$ ipython --no-banner

In [1]: import numpy as np

In [2]: import numpy.linalg as la

In [3]: np.set_printoptions(suppress=True, linewidth=160)

In [4]: arr = np.load("mat.npy")

In [5]: arr
Out[5]: 
array([[ 1.4  , -0.2  , -0.3  ,  1.5  , -1.   , -0.4  , -0.5  , -0.836,  1.6  ],
       [-1.3  ,  0.7  ,  0.3  , -1.1  , -0.1  ,  0.   , -0.8  ,  0.025,  0.2  ],
       [-1.   , -1.   ,  1.1  , -0.9  ,  1.9  ,  0.4  , -1.1  ,  0.799, -0.4  ],
       [-0.1  ,  0.5  , -0.7  ,  0.3  ,  0.   ,  0.1  ,  1.   ,  0.143,  0.8  ],
       [ 0.9  , -0.4  ,  0.9  , -1.1  , -0.1  , -1.1  , -1.3  , -2.184,  0.   ],
       [-1.   ,  0.1  , -0.1  ,  1.7  , -0.1  , -1.9  ,  0.4  , -3.789,  0.8  ],
       [-0.3  , -0.5  ,  0.4  , -0.3  ,  0.8  ,  1.3  ,  0.4  ,  2.619, -0.5  ],
       [-0.5  , -0.6  ,  0.5  , -1.5  , -0.5  ,  0.4  , -0.7  ,  0.884, -1.2  ],
       [ 0.8  , -0.9  , -0.3  , -0.1  , -0.4  , -0.8  ,  0.6  , -1.711,  0.3  ],
       [-0.3  ,  0.4  ,  0.3  ,  0.2  ,  1.6  , -0.2  ,  0.1  , -0.416,  1.1  ],
       [ 0.9  ,  0.7  ,  1.6  ,  0.3  ,  0.1  ,  0.8  , -1.   ,  1.601, -0.1  ],
       [ 1.1  ,  0.   , -1.   ,  0.5  ,  0.7  , -2.2  ,  1.3  , -4.395,  0.5  ],
       [ 2.1  , -0.1  ,  0.9  , -1.9  ,  0.9  , -0.1  ,  1.6  , -0.247,  0.1  ],
       [ 1.   , -1.1  ,  0.9  ,  0.9  , -1.4  ,  0.1  ,  0.1  ,  0.162,  0.8  ]])

In [6]: np.round(np.abs(la.svd(arr)[2][-1]), 3) + 0
Out[6]: array([0.004, 0.009, 0.003, 0.003, 0.   , 0.893, 0.006, 0.449, 0.019])

In [7]: [round(float(x), 3) for x in la.svd(arr, compute_uv=False)[:3]]
Out[7]: [8.658, 4.402, 4.108]

In [8]: la.cond(arr) > 100
Out[8]: np.True_

In [9]: proj = arr @ la.solve(arr.T @ arr, arr.T)

In [10]: np.round(proj @ arr[:, 4], 3) + 0
Out[10]: array([-1. , -0.1,  1.9,  0. , -0.1, -0.1,  0.8, -0.5, -0.4,  1.6,  0.1,  0.7,  0.9, -1.4])

In [11]: rng = np.random.default_rng(2546)

In [12]: other = arr + rng.integers(-2, 3, (14, 8)) @ rng.integers(-2, 3, (8, 9))

In [13]: other.round(3)
Out[13]: 
array([[ -4.6  ,  -9.2  ,  -8.3  ,  -5.5  ,   1.   ,   6.6  ,   1.5  ,  -2.836,   1.6  ],
       [  7.7  ,  10.7  ,  13.3  ,   4.9  ,   3.9  ,  -8.   ,  -3.8  ,   8.025,  -0.8  ],
       [ -5.   ,  -3.   ,   5.1  ,  -4.9  ,   8.9  ,   8.4  ,   2.9  ,  14.799,   0.6  ],
       [ -0.1  ,  13.5  ,   9.3  ,   0.3  ,   4.   ,  -9.9  ,   1.   ,   3.143,   2.8  ],
       [  7.9  ,   6.6  ,   3.9  ,   4.9  ,   0.9  ,  -7.1  ,  -4.3  ,  -3.184,  -8.   ],
       [  2.   ,  10.1  ,  14.9  ,  -2.3  ,   1.9  ,  -6.9  ,   1.4  ,   1.211,   1.8  ],
       [  4.7  , -10.5  ,  -1.6  ,  -1.3  ,   0.8  ,   5.3  ,  -3.6  ,   0.619,  -0.5  ],
       [  6.5  , -14.6  ,  -4.5  ,  -3.5  ,   1.5  ,  12.4  ,  -5.7  ,   0.884, -14.2  ],
       [  0.8  ,   3.1  ,  -2.3  ,   9.9  ,  -5.4  ,  -3.8  ,   4.6  ,  -3.711,   7.3  ],
       [ -8.3  ,  -8.6  ,  -8.7  ,  -1.8  ,  -2.4  ,   5.8  ,   5.1  ,  -3.416,  12.1  ],
       [  5.9  ,   0.7  ,   0.6  ,  -3.7  ,   7.1  ,  -0.2  ,   8.   ,  -1.399,  -4.1  ],
       [  4.1  ,   7.   ,   3.   ,   3.5  ,   1.7  ,  -3.2  ,   3.3  ,  -1.395,  -6.5  ],
       [ 11.1  ,   3.9  ,   7.9  ,   7.1  ,  -2.1  ,  -3.1  ,  -3.4  ,   0.753,  -1.9  ],
       [  5.   ,  -3.1  ,  -4.1  ,  14.9  ,  -4.4  ,   0.1  ,  -4.9  ,   1.162,   0.8  ]])

In [14]: np.round(la.svd(other - arr, compute_uv=False), 3) + 0
Out[14]: array([48.105, 29.66 , 27.63 , 17.823, 13.024, 10.456,  7.04 ,  1.29 ,  0.   ])

In [15]: la.matrix_rank(other - arr, tol=1e-8)
Out[15]: np.int64(8)
